% ipython --no-banner

In [1]: import numpy as np

In [2]: np.set_printoptions(precision=3, suppress=True, linewidth=120)

In [3]: tidy = lambda a: np.round(a, 3) + 0

In [4]: Y = np.array([[1, 1], [3, 0]])

In [5]: feats = np.kron(np.eye(2, dtype=int), Y)

In [6]: feats
Out[6]: 
array([[1, 1, 0, 0],
       [3, 0, 0, 0],
       [0, 0, 1, 1],
       [0, 0, 3, 0]])

In [7]: r0 = np.array([0, 2, 0, 2])

In [8]: Y = feats + np.outer(r0, np.eye(4)[0])

In [9]: np.linalg.matrix_rank(Y - feats)
Out[9]: np.int64(1)

In [10]: tidy(np.linalg.det(Y) / np.linalg.det(feats)), tidy(1 + np.linalg.solve(feats, r0)[0])
Out[10]: (np.float64(1.667), np.float64(1.667))

In [11]: Y = np.linalg.invert(feats)
---------------------------------------------------------------------------
AttributeError                            Traceback (most recent call last)
Cell In[11], line 1
----> 1 Y = np.linalg.invert(feats)

AttributeError: module 'numpy.linalg' has no attribute 'invert'

In [12]: Y = np.linalg.inv(feats)

In [13]: feats @ Y
Out[13]: 
array([[1., 0., 0., 0.],
       [0., 1., 0., 0.],
       [0., 0., 1., 0.],
       [0., 0., 0., 1.]])

In [14]: tidy(np.poly(feats))
Out[14]: array([ 1., -2., -5.,  6.,  9.])

In [15]: np.einsum("ij,ji->", feats, feats)
Out[15]: np.int64(14)

In [16]: tidy(np.linalg.det(feats.T))
Out[16]: np.float64(9.0)

In [17]: tidy(np.linalg.eigvals(feats))
Out[17]: array([ 2.303, -1.303,  2.303, -1.303])

In [18]: x0 = np.array([1, 2, -1, 2])

In [19]: y = feats @ x0

In [20]: y
Out[20]: array([ 3,  3,  1, -3])

In [21]: tidy(np.linalg.solve(feats, 4 * y))
Out[21]: array([ 4.,  8., -4.,  8.])

In [22]: tidy(np.linalg.solve(feats, y))
Out[22]: array([ 1.,  2., -1.,  2.])

In [23]: tidy(np.linalg.solve(feats, y + feats[:, 1]))
Out[23]: array([ 1.,  3., -1.,  2.])

In [24]: tidy(np.linalg.solve(feats, feats[:, 3]))
Out[24]: array([0., 0., 0., 1.])

In [25]: cov = feats.T @ feats

In [26]: np.linalg.matrix_rank(cov)
Out[26]: np.int64(4)

In [27]: cov
Out[27]: 
array([[10,  1,  0,  0],
       [ 1,  1,  0,  0],
       [ 0,  0, 10,  1],
       [ 0,  0,  1,  1]])

In [28]: print(np.trace(cov), (feats ** 2).sum())
22 22

In [29]: tidy(np.linalg.svd(feats, compute_uv=False) ** 2)
Out[29]: array([10.11, 10.11,  0.89,  0.89])

In [30]: np.allclose(cov, cov.T)
Out[30]: True

In [31]: tidy(np.linalg.eigvalsh(cov)[::-1])
Out[31]: array([10.11, 10.11,  0.89,  0.89])

In [32]: X = np.loadtxt("sample2.csv", delimiter=",")

In [33]: X
Out[33]: 
array([[ 5.215, -4.442, -2.052,  5.736, -3.327, -5.289, -0.577,  6.427],
       [-4.269,  0.325, -1.868, -4.125,  1.709, -7.301,  4.073, -3.707],
       [ 2.888, -3.235, -1.598,  0.413,  1.327,  4.763, -4.512, -2.166],
       [ 1.377,  1.87 ,  5.422, -0.909, -1.428, -2.449, -2.608, -5.618],
       [ 0.82 , -2.741,  0.13 , -2.282, -4.949, -0.256,  2.87 , -3.095],
       [ 3.959,  3.102,  4.065,  2.117, -8.407,  2.47 ,  0.885,  0.016],
       [ 3.097,  0.856,  2.968, -0.119, -3.681,  3.028, -2.857, -3.314],
       [ 0.246, -1.584,  3.075, -7.564, -0.372,  7.713, -5.345, -5.896],
       [ 3.876,  5.962, -3.164, -1.108,  0.84 , -4.717, -5.333,  6.496],
       [-0.758, -4.528, -1.135,  1.   , -2.455, -1.527, -2.205,  0.963],
       [-0.982,  4.458,  2.066, -0.564,  0.796, -1.615,  1.805,  4.181],
       [-3.097,  1.39 , -1.673, -2.16 ,  0.523,  3.304,  3.189, -3.697],
       [-1.456, -0.288,  6.336,  3.967,  0.613,  0.519,  2.48 , -0.176]])

In [34]: cov = X.T @ X

In [35]: tidy(np.linalg.svd(X, compute_uv=False) ** 2)
Out[35]: array([417.969, 273.523, 182.616, 154.108, 107.776,  68.596,  24.342,   8.335])

In [36]: tidy(np.diag(cov))
Out[36]: array([109.929, 132.113, 132.969, 140.78 , 134.664, 223.163, 142.715, 220.931])

In [37]: (X @ X.T).shape
Out[37]: (13, 13)

In [38]: np.linalg.matrix_rank(cov)
Out[38]: np.int64(8)

In [39]: tidy(np.linalg.eigvalsh(cov)[::-1])
Out[39]: array([417.969, 273.523, 182.616, 154.108, 107.776,  68.596,  24.342,   8.335])

In [40]: m1 = np.load("x.npy")

In [41]: m1
Out[41]: 
array([[ 1., -1.,  0.,  0.,  0.,  0.],
       [-1.,  3., -1.,  0.,  0.,  0.],
       [ 0., -1.,  2., -1.,  0.,  0.],
       [ 0.,  0., -1., -2., -1.,  0.],
       [ 0.,  0.,  0., -1.,  0., -1.],
       [ 0.,  0.,  0.,  0., -1., -1.]])

In [42]: # equal to its transpose

In [43]: vals, V = np.linalg.eigh(m1)

In [44]: tidy(V.T @ m1 @ V)
Out[44]: 
array([[-2.696,  0.   ,  0.   ,  0.   ,  0.   ,  0.   ],
       [ 0.   , -1.401,  0.   ,  0.   ,  0.   ,  0.   ],
       [ 0.   ,  0.   ,  0.478,  0.   ,  0.   ,  0.   ],
       [ 0.   ,  0.   ,  0.   ,  0.83 ,  0.   ,  0.   ],
       [ 0.   ,  0.   ,  0.   ,  0.   ,  1.872,  0.   ],
       [ 0.   ,  0.   ,  0.   ,  0.   ,  0.   ,  3.917]])

In [45]: tidy(vals.sum()), np.trace(m1)
Out[45]: (np.float64(3.0), np.float64(3.0))

In [46]: print(tidy(np.linalg.eigvalsh(m1 @ m1)))
[ 0.229  0.689  1.963  3.503  7.27  15.346]

In [47]: tidy(vals)
Out[47]: array([-2.696, -1.401,  0.478,  0.83 ,  1.872,  3.917])

In [48]: print(tidy(V @ np.diag(vals) @ V.T))
[[ 1. -1.  0.  0.  0.  0.]
 [-1.  3. -1.  0.  0.  0.]
 [ 0. -1.  2. -1.  0.  0.]
 [ 0.  0. -1. -2. -1.  0.]
 [ 0.  0.  0. -1.  0. -1.]
 [ 0.  0.  0.  0. -1. -1.]]

In [49]: tidy(np.abs(V[:, -1]))
Out[49]: array([0.284, 0.828, 0.476, 0.084, 0.023, 0.005])

In [50]: np.abs(V[:, -1]).round(6).argmax()
Out[50]: np.int64(1)

In [51]: tidy(np.linalg.eigvalsh(m1 + -2 * np.eye(6)))
Out[51]: array([-4.696, -3.401, -1.522, -1.17 , -0.128,  1.917])

In [52]: vals, V = np.linalg.eigh(m1)

In [53]: x0 = np.array([4, -3, 0, -3, -2, 4])

In [54]: x0 @ m1 @ x0
Out[54]: np.float64(37.0)

In [55]: r0, g = m1[5], m1[0]

In [56]: r0 @ r0
Out[56]: np.float64(2.0)

In [57]: r0 @ g
Out[57]: np.float64(0.0)

In [58]: p = (r0 @ g) / (r0 @ r0) * r0

In [59]: p
Out[59]: array([ 0.,  0.,  0.,  0., -0., -0.])

In [60]: tidy(np.linalg.norm(r0 + g) ** 2 + np.linalg.norm(r0 - g) ** 2)
Out[60]: np.float64(8.0)

In [61]: np.outer(r0, g)
Out[61]: 
array([[ 0., -0.,  0.,  0.,  0.,  0.],
       [ 0., -0.,  0.,  0.,  0.,  0.],
       [ 0., -0.,  0.,  0.,  0.,  0.],
       [ 0., -0.,  0.,  0.,  0.,  0.],
       [-1.,  1., -0., -0., -0., -0.],
       [-1.,  1., -0., -0., -0., -0.]])

In [62]: np.linalg.matrix_rank(np.outer(r0, g))
Out[62]: np.int64(1)

In [63]: g - p
Out[63]: array([ 1., -1.,  0.,  0.,  0.,  0.])
